$ python -q
>>> import numpy as np
>>> np.set_printoptions(suppress=True, linewidth=160)
>>> rd = lambda a: np.round(a, 1) + 0
>>> W0 = np.vander(np.arange(3) - 2, 4, increasing=True)
>>> print(W0)
[[ 1 -2  4 -8]
 [ 1 -1  1 -1]
 [ 1  0  0  0]]
>>> A2 = W0 / np.linalg.norm(W0, axis=1, keepdims=True)
>>> C2 = A2 @ A2.T
>>> print((C2 - 2 * np.eye(3)).round(6).argmax(axis=1))
[1 0 1]
>>> print(rd(np.degrees(np.arccos(np.clip(C2[0, 1], -1, 1)))))
35.6
>>> print(rd(C2))
[[1.  0.8 0.1]
 [0.8 1.  0.5]
 [0.1 0.5 1. ]]
>>> print((np.abs(C2) > 0.9).astype(int))
[[1 0 0]
 [0 1 0]
 [0 0 1]]
>>> print(rd(np.linalg.norm(A2, axis=1)))
[1. 1. 1.]
>>> A2 = W0 / np.sqrt((W0 ** 2).mean(axis=1, keepdims=True))
>>> print(np.linalg.matrix_rank(W0 - W0.mean(axis=1, keepdims=True)))
3
>>> print(rd(W0 - W0.mean(axis=1, keepdims=True)))
[[ 2.2 -0.8  5.2 -6.8]
 [ 1.  -1.   1.  -1. ]
 [ 0.8 -0.2 -0.2 -0.2]]
>>> print(A2[1])
[ 1. -1.  1. -1.]
>>> print(np.linalg.matrix_rank(A2) == np.linalg.matrix_rank(W0))
True
>>> th = np.radians(72)
>>> r_ = np.eye(4)
>>> r_[3, 3] = r_[0, 0] = np.cos(th)
>>> r_[3, 0], r_[0, 3] = -np.sin(th), np.sin(th)
>>> print(rd(r_))
[[ 0.3  0.   0.   1. ]
 [ 0.   1.   0.   0. ]
 [ 0.   0.   1.   0. ]
 [-1.   0.   0.   0.3]]
>>> A2 = W0 @ r_.T
>>> print(rd(A2))
[[-7.3 -2.   4.  -3.4]
 [-0.6 -1.   1.  -1.3]
 [ 0.3  0.   0.  -1. ]]
>>> print(rd(np.linalg.svd(W0, compute_uv=False)), rd(np.linalg.svd(A2, compute_uv=False)))
[9.4 1.4 0.6] [9.4 1.4 0.6]
>>> print(rd(np.linalg.det(r_)), rd(np.trace(r_)))
1.0 2.6
>>> print(np.allclose(np.linalg.norm(W0, axis=1), np.linalg.norm(A2, axis=1)))
True
>>> data = np.array([[4, -3, -2], [8, 3, -9]])
>>> data[1] = data[0]
>>> print(data)
[[ 4 -3 -2]
 [ 4 -3 -2]]
>>> # rows and columns are dependent
>>> print(np.linalg.cond(data) > 100)
True
>>> print(np.linalg.matrix_rank(data, rtol=0.1))
1
>>> print(rd(np.linalg.norm(data, 2) / np.linalg.norm(data)))
1.0
>>> print(rd(data @ np.linalg.pinv(data) @ data))
[[ 4. -3. -2.]
 [ 4. -3. -2.]]
>>> print(np.abs(np.diag(np.linalg.qr(data)[1])) > 1e-9)
[ True False]
>>> print(np.allclose(data[:-1].T @ np.linalg.lstsq(data[:-1].T, data[-1])[0], data[-1]))
True
>>> print(rd(np.trace(np.linalg.pinv(data) @ data)))
1.0
>>> A = np.load("data.npy")
>>> print(A)
[[1.  0.  0.  0. ]
 [0.  1.  0.  0. ]
 [0.  0.  1.  0. ]
 [0.5 0.  0.  0.5]]
>>> evals, V = np.linalg.eig(A)
>>> print(rd(np.sort(np.linalg.eigvals(A.T))))
[0.5 1.  1.  1. ]
>>> print(evals)
[0.5 1.  1.  1. ]
>>> mat = np.array([[0, 1, 1], [1, 0, 1], [1, 1, 0]])
>>> # equal to its transpose
>>> evals, V = np.linalg.eig(mat)
>>> print(rd(evals))
[-1.  2. -1.]
>>> print(rd(np.sort(np.linalg.eigvals(np.linalg.inv(mat)))))
[-1.  -1.   0.5]
>>> print(np.argwhere(np.triu(mat)))
[[0 1]
 [0 2]
 [1 2]]
>>> print(mat @ mat)
[[2 1 1]
 [1 2 1]
 [1 1 2]]
>>> print(np.trace(mat @ mat @ mat) // 6)
1
>>> print(mat.sum(axis=0))
[2 2 2]
>>> L = np.diag(mat.sum(axis=1)) - mat
>>> print((np.linalg.eigvalsh(L) < 1e-8).sum())
1
>>> print(L @ np.ones(3))
[0. 0. 0.]
>>> print(np.linalg.matrix_rank(L))
2
>>> vec = np.array([-2, -2, 2])
>>> y = mat @ vec
>>> coef, lr = np.zeros(3), 1 / np.linalg.norm(mat, 2) ** 2
>>> for i in range(50):
...     coef -= lr * mat.T @ (mat @ coef - y)
...     if i % 10 == 0: print(i, round(np.linalg.norm(mat @ coef - y), 1))
... 
0 2.4
10 0.1
20 0.0
30 0.0
40 0.0
>>> print(rd(np.linalg.cond(mat)))
2.0
